>>> import numpy as np
>>> np.set_printoptions(precision=2, suppress=True, linewidth=200)
>>> rd = lambda a: np.round(a, 2) + 0
>>> M = np.load("out2.npy")
>>> M
array([[ 3, -1,  0],
       [ 2, -3,  0],
       [ 0,  0, -1]])
>>> vec = np.array([1, 1, 0])
>>> y = M @ vec
>>> b, lr = np.zeros(3), 1 / np.linalg.norm(M, 2) ** 2
>>> for i in range(6):
...     b -= lr * M.T @ (M @ b - y)
...     if i % 2 == 0: print(i, round(np.linalg.norm(M @ b - y), 2))
... 
0 1.92
2 1.5
4 1.18
>>> rd(b)
array([0.56, 0.48, 0.  ])
>>> data = np.load("sample18.npy")
>>> data
array([[ 2.05, -2.  ,  1.  ,  1.  , -1.  ,  1.  ],
       [ 0.  , -0.95,  1.  ,  0.  ,  1.  , -2.  ],
       [ 1.  ,  1.  , -0.95,  0.  ,  1.  ,  2.  ],
       [ 0.  ,  0.  ,  2.  ,  0.05,  2.  , -1.  ],
       [ 0.  , -1.  , -2.  , -2.  ,  2.05, -2.  ],
       [ 2.  , -2.  ,  1.  ,  1.  , -1.  ,  1.05]])
>>> rd(np.abs(np.linalg.svd(data)[2][-1]))
array([0.59, 0.48, 0.18, 0.45, 0.32, 0.29])
>>> np.linalg.cond(data) > 100
np.True_
>>> M2 = np.linalg.inv(data)
>>> rd(data @ M2)
array([[1., 0., 0., 0., 0., 0.],
       [0., 1., 0., 0., 0., 0.],
       [0., 0., 1., 0., 0., 0.],
       [0., 0., 0., 1., 0., 0.],
       [0., 0., 0., 0., 1., 0.],
       [0., 0., 0., 0., 0., 1.]])
>>> rd(np.linalg.det(data) * np.linalg.det(M2))
np.float64(1.0)
>>> np.allclose(M2, data.T)
False
>>> rd(np.linalg.cond(data))
np.float64(177.24)
>>> (np.abs(M2) > 1e-9).astype(int)
array([[1, 1, 1, 1, 1, 1],
       [1, 1, 1, 1, 1, 1],
       [1, 1, 1, 1, 1, 1],
       [1, 1, 1, 1, 1, 1],
       [1, 1, 1, 1, 1, 1],
       [1, 1, 1, 1, 1, 1]])
>>> rd(np.linalg.inv(M2))
array([[ 2.05, -2.  ,  1.  ,  1.  , -1.  ,  1.  ],
       [ 0.  , -0.95,  1.  ,  0.  ,  1.  , -2.  ],
       [ 1.  ,  1.  , -0.95,  0.  ,  1.  ,  2.  ],
       [ 0.  ,  0.  ,  2.  ,  0.05,  2.  , -1.  ],
       [ 0.  , -1.  , -2.  , -2.  ,  2.05, -2.  ],
       [ 2.  , -2.  ,  1.  ,  1.  , -1.  ,  1.05]])
